$ python3 -q
>>> import numpy as np
>>> np.set_printoptions(suppress=True, linewidth=120)
>>> def rd(a):
...     return np.round(a, 1) + 0
... 
>>> X = np.load("data.npy")
>>> X
array([[ 0.,  0., -1.,  0.,  0.,  0.,  0.],
       [ 0.,  1.,  0.,  0.,  0.,  0.,  0.],
       [ 1.,  0.,  0.,  0.,  0.,  0.,  0.],
       [ 0.,  0.,  0.,  1.,  0.,  0.,  0.],
       [ 0.,  0.,  0.,  0.,  1.,  0.,  0.],
       [ 0.,  0.,  0.,  0.,  0.,  1.,  0.],
       [ 0.,  0.,  0.,  0.,  0.,  0.,  1.]])
>>> rng = np.random.default_rng(1016)
>>> lab = rng.permutation(7)
>>> A2 = X[:, lab] * rng.choice([-1, 1], 7)
>>> A2
array([[ 1.,  0., -0., -0., -0., -0.,  0.],
       [-0.,  0., -0., -1., -0., -0.,  0.],
       [-0.,  0., -1., -0., -0., -0.,  0.],
       [-0.,  0., -0., -0., -0., -1.,  0.],
       [-0.,  0., -0., -0., -0., -0.,  1.],
       [-0.,  0., -0., -0., -1., -0.,  0.],
       [-0.,  1., -0., -0., -0., -0.,  0.]])
>>> U, _, VT = np.linalg.svd(X.T @ A2)
>>> rd(np.linalg.lstsq(X, A2)[0])
array([[ 0.,  0., -1.,  0.,  0.,  0.,  0.],
       [ 0.,  0.,  0., -1.,  0.,  0.,  0.],
       [-1.,  0.,  0.,  0.,  0.,  0.,  0.],
       [ 0.,  0.,  0.,  0.,  0., -1.,  0.],
       [ 0.,  0.,  0.,  0.,  0.,  0.,  1.],
       [ 0.,  0.,  0.,  0., -1.,  0.,  0.],
       [ 0.,  1.,  0.,  0.,  0.,  0.,  0.]])
>>> A = np.loadtxt("sample13.csv", delimiter=",")
>>> A
array([[ 0., -2.,  0., -2.,  0., -2.],
       [ 2.,  1.,  2.,  1.,  2.,  1.],
       [ 2., -2.,  2., -2.,  2., -2.],
       [ 0., -2.,  0., -2.,  0., -2.],
       [ 2.,  1.,  2.,  1.,  2.,  1.],
       [ 2., -2.,  2., -2.,  2., -2.]])
>>> lab = rng.permutation(6)
>>> lab
array([2, 0, 5, 1, 3, 4])
>>> A2 = A[lab][:, lab]
>>> np.trace(A2)
np.float64(1.0)
>>> rd(np.sort(np.abs(np.linalg.eigvals(A2))))
array([0., 0., 0., 0., 0., 1.])
>>> K = np.loadtxt("block3.csv", delimiter=",")
>>> K
array([[ 2.,  1.,  0.,  0.,  3.,  0.,  1.,  1.],
       [-1., -2.,  2.,  1.,  2.,  0.,  3.,  2.],
       [ 1., -2.,  0.,  3.,  0.,  1.,  2.,  0.],
       [ 0.,  0.,  0.,  2.,  2.,  2.,  3.,  3.],
       [ 0.,  0.,  0.,  0.,  2.,  0.,  2.,  3.],
       [ 0.,  0.,  0.,  2.,  3.,  2.,  3.,  2.],
       [ 0.,  0.,  0.,  3.,  2.,  2.,  0.,  1.],
       [ 0.,  0.,  0.,  0.,  0.,  1.,  3.,  2.]])
>>> A2 = K / np.linalg.norm(K, axis=1, keepdims=True)
>>> gram = A2 @ A2.T
>>> np.argwhere(np.triu(np.abs(gram) > 0.95, 1))
array([[3, 5]])
>>> rd(gram)
array([[1. , 0.3, 0.1, 0.5, 0.7, 0.6, 0.4, 0.3],
       [0.3, 1. , 0.5, 0.7, 0.7, 0.7, 0.4, 0.7],
       [0.1, 0.5, 1. , 0.6, 0.2, 0.6, 0.6, 0.4],
       [0.5, 0.7, 0.6, 1. , 0.8, 1. , 0.7, 0.8],
       [0.7, 0.7, 0.2, 0.8, 1. , 0.8, 0.4, 0.8],
       [0.6, 0.7, 0.6, 1. , 0.8, 1. , 0.8, 0.7],
       [0.4, 0.4, 0.6, 0.7, 0.4, 0.8, 1. , 0.3],
       [0.3, 0.7, 0.4, 0.8, 0.8, 0.7, 0.3, 1. ]])
>>> (gram - 2 * np.eye(8)).round(6).argmax(axis=1)
array([4, 4, 6, 5, 3, 3, 5, 3])
